>>> import numpy as np
>>> np.set_printoptions(precision=2, suppress=True, linewidth=120)
>>> mat = np.minimum.outer(np.arange(1, 4), np.arange(1, 4)) * -1
>>> print(mat)
[[-1 -1 -1]
 [-1 -2 -2]
 [-1 -2 -3]]
>>> Q, V = np.linalg.qr(mat[:, :2])[0], np.linalg.qr(mat[:, 2:])[0]
>>> sig = np.linalg.svd(Q.T @ V, compute_uv=False)
>>> print((sig > 0.9).sum())
1
>>> print(round(float(np.linalg.norm(Q @ Q.T - V @ V.T, 2)), 2))
1.0
>>> arr = np.load("a.npy")
>>> print(arr)
[[-0.96  0.33  1.58  3.4   0.64]
 [ 1.6  -0.17 -2.38 -2.12 -2.08]
 [ 0.16  0.19 -0.1   1.72 -0.76]
 [ 1.04 -0.31 -1.68 -3.24 -0.82]]
>>> M2 = np.array([[1, -3], [2, 2]])
>>> C = np.kron(M2, arr)
>>> print(np.linalg.matrix_rank(C))
4
>>> print(C.shape)
(8, 10)
>>> A = np.array([[2, 3, 3, -2, 1],
...     [2, 3, 3, -2, 1],
...     [4, 5, 5, 0, 3],
...     [-1, 0, 0, -5, -2],
...     [1, 2, 2, -3, 0]])
>>> # null space of dimension 3
>>> print((A - A.T) / 2)
[[ 0.   0.5 -0.5 -0.5  0. ]
 [-0.5  0.  -1.  -1.  -0.5]
 [ 0.5  1.   0.   0.   0.5]
 [ 0.5  1.   0.   0.   0.5]
 [ 0.   0.5 -0.5 -0.5  0. ]]
>>> print(np.einsum("ii->", A))
5
>>> print(np.round(np.linalg.det(A.T), 2))
0.0
>>> print(np.round(np.linalg.det(A[::-1]), 2))
0.0
>>> print(np.round(np.linalg.eigvals(A), 2) + 0)
[11.17  0.   -6.17  0.    0.  ]
>>> print([round(float(x), 2) for x in np.linalg.svd(A, compute_uv=False)[:3]])
[11.62, 6.49, 0.0]
>>> print(round(float(np.linalg.norm(A, 2) / np.linalg.norm(A)), 2))
0.87
>>> print(np.linalg.cond(A) > 100)
True
>>> U, sig, vt = np.linalg.svd(A)
>>> print(np.argmax(sig[:-1] / (sig[1:] + 1e-6)) + 1)
2
>>> print(sig.round(2) + 0)
[11.62  6.49  0.    0.    0.  ]
>>> M2 = U[:, :2] @ np.diag(sig[:2]) @ vt[:2]
>>> print(round(float(np.linalg.norm(A - M2, 2)), 2), np.round(sig[2], 2))
0.0 0.0
>>> print(np.linalg.matrix_rank(A, rtol=0.05))
2
>>> print(round(np.linalg.norm(A - M2) / np.linalg.norm(A), 2))
0.0
>>> print(round(np.abs(A - M2).max(), 2))
0.0
>>> m1 = np.loadtxt("run4.csv", delimiter=",")
>>> print(m1)
[[ 5.  5.]
 [ 5. 10.]]
>>> # equal to its transpose
>>> Q, Rm = np.linalg.qr(m1)
>>> print(Q @ Rm)
[[ 5.  5.]
 [ 5. 10.]]
>>> print(np.allclose(Rm.T @ Rm, m1.T @ m1))
True
>>> print(Rm)
[[ -7.07 -10.61]
 [  0.     3.54]]
>>> print(round(float(abs(Rm[0, 0])), 2), round(np.linalg.norm(m1[:, 0]), 2))
7.07 7.07
>>> print(np.round(Q.T @ Q, 2) + 0)
[[1. 0.]
 [0. 1.]]
>>> print(Q)
[[-0.71 -0.71]
 [-0.71  0.71]]
>>> F = np.array([[-0.5, -1.1], [1.5, -1.0], [-1.0, 0.3], [-2.7, 1.9]])
>>> rng = np.random.default_rng(275)
>>> F[0] = F[1] + 0.3 * rng.normal(size=2)
>>> print(F)
[[ 1.28 -0.58]
 [ 1.5  -1.  ]
 [-1.    0.3 ]
 [-2.7   1.9 ]]
>>> print(F.ravel(order="F"))
[ 1.28  1.5  -1.   -2.7  -0.58 -1.    0.3   1.9 ]
>>> print(F.reshape(2, -1))
[[ 1.28 -0.58  1.5  -1.  ]
 [-1.    0.3  -2.7   1.9 ]]
>>> T = F.reshape(4, 2, -1)
>>> print(np.einsum("ihd,jhd->hij", T, T).shape)
(2, 4, 4)
>>> print(T.shape)
(4, 2, 1)
>>> print(T[:, 0])
[[ 1.28]
 [ 1.5 ]
 [-1.  ]
 [-2.7 ]]
>>> print(np.swapaxes(T, 1, 2)[2])
[[-1.   0.3]]
>>> print(T.sum(axis=1))
[[ 0.71]
 [ 0.5 ]
 [-0.7 ]
 [-0.8 ]]
>>> M2 = F + rng.integers(-2, 3, (4, 1)) @ rng.integers(-2, 3, (1, 2))
>>> print(M2)
[[ 5.28  3.42]
 [-2.5  -5.  ]
 [ 3.    4.3 ]
 [-6.7  -2.1 ]]
>>> print(np.linalg.matrix_rank(M2 - F, tol=1e-8))
1
>>> print(np.round(np.linalg.svd(M2 - F, compute_uv=False), 2) + 0)
[11.31  0.  ]
>>> rank = np.linalg.matrix_rank(A)
>>> print(rank)
2
>>> ns = np.linalg.svd(A)[2][rank:].T
>>> print([int(np.linalg.matrix_rank(np.delete(A, i, axis=0))) for i in range(5)])
[2, 2, 2, 2, 2]
>>> print([int(np.linalg.matrix_rank(A[:, :j + 1])) for j in range(5)])
[1, 2, 2, 2, 2]
>>> M2 = np.array([[0, 0, 1, 2], [1, 1, 1, 2], [1, 2, 2, 2], [1, 1, 1, 1]])
>>> feats = np.triu(M2)
>>> print(feats)
[[0 0 1 2]
 [0 1 1 2]
 [0 0 2 2]
 [0 0 0 1]]
>>> print(np.allclose(feats[:-1].T @ np.linalg.lstsq(feats[:-1].T, feats[-1])[0], feats[-1]))
True
>>> print(np.linalg.lstsq(feats[:-1].T, feats[-1])[2])
3
>>> try:
...     np.linalg.inv(feats)
... except np.linalg.LinAlgError as e:
...     print(e)
... 
Singular matrix
>>> print(np.unique(feats.round(6), axis=0).shape)
(4, 4)
>>> print(np.round(np.trace(np.linalg.pinv(feats) @ feats), 2))
3.0
>>> print(np.round(feats @ np.linalg.pinv(feats) @ feats, 2) + 0)
[[0. 0. 1. 2.]
 [0. 1. 1. 2.]
 [0. 0. 2. 2.]
 [0. 0. 0. 1.]]
>>> print(np.linalg.matrix_rank(feats - feats[0, 0] * np.eye(4)))
3
>>> print(np.prod(np.diag(feats)), np.round(np.linalg.det(feats), 2))
0 0.0
>>> print([int(np.linalg.matrix_rank(np.linalg.matrix_power(feats, p))) for p in range(1, 5)])
[3, 3, 3, 3]
>>> print(feats @ feats)
[[0 0 2 4]
 [0 1 3 6]
 [0 0 4 6]
 [0 0 0 1]]
>>> print(np.linalg.matrix_power(feats - np.diag(np.diag(feats)), 4))
[[0 0 0 0]
 [0 0 0 0]
 [0 0 0 0]
 [0 0 0 0]]
>>> M2 = feats + rng.integers(-2, 3, (4, 3)) @ rng.integers(-2, 3, (3, 4))
>>> print(M2)
[[ 7  3  6 -2]
 [ 1  1  2  2]
 [-6 -4 -2  8]
 [ 1  0  0  2]]
>>> print(np.linalg.matrix_rank(M2 - feats, tol=1e-8))
3
>>> print(np.round(np.linalg.svd(M2 - feats, compute_uv=False), 2) + 0)
[14.17  2.38  0.76  0.  ]
>>> print(np.abs(M2 - feats).sum(axis=1))
[19  2 20  2]
>>> print(M2 - feats)
[[ 7  3  5 -4]
 [ 1  0  1  0]
 [-6 -4 -4  6]
 [ 1  0  0  1]]
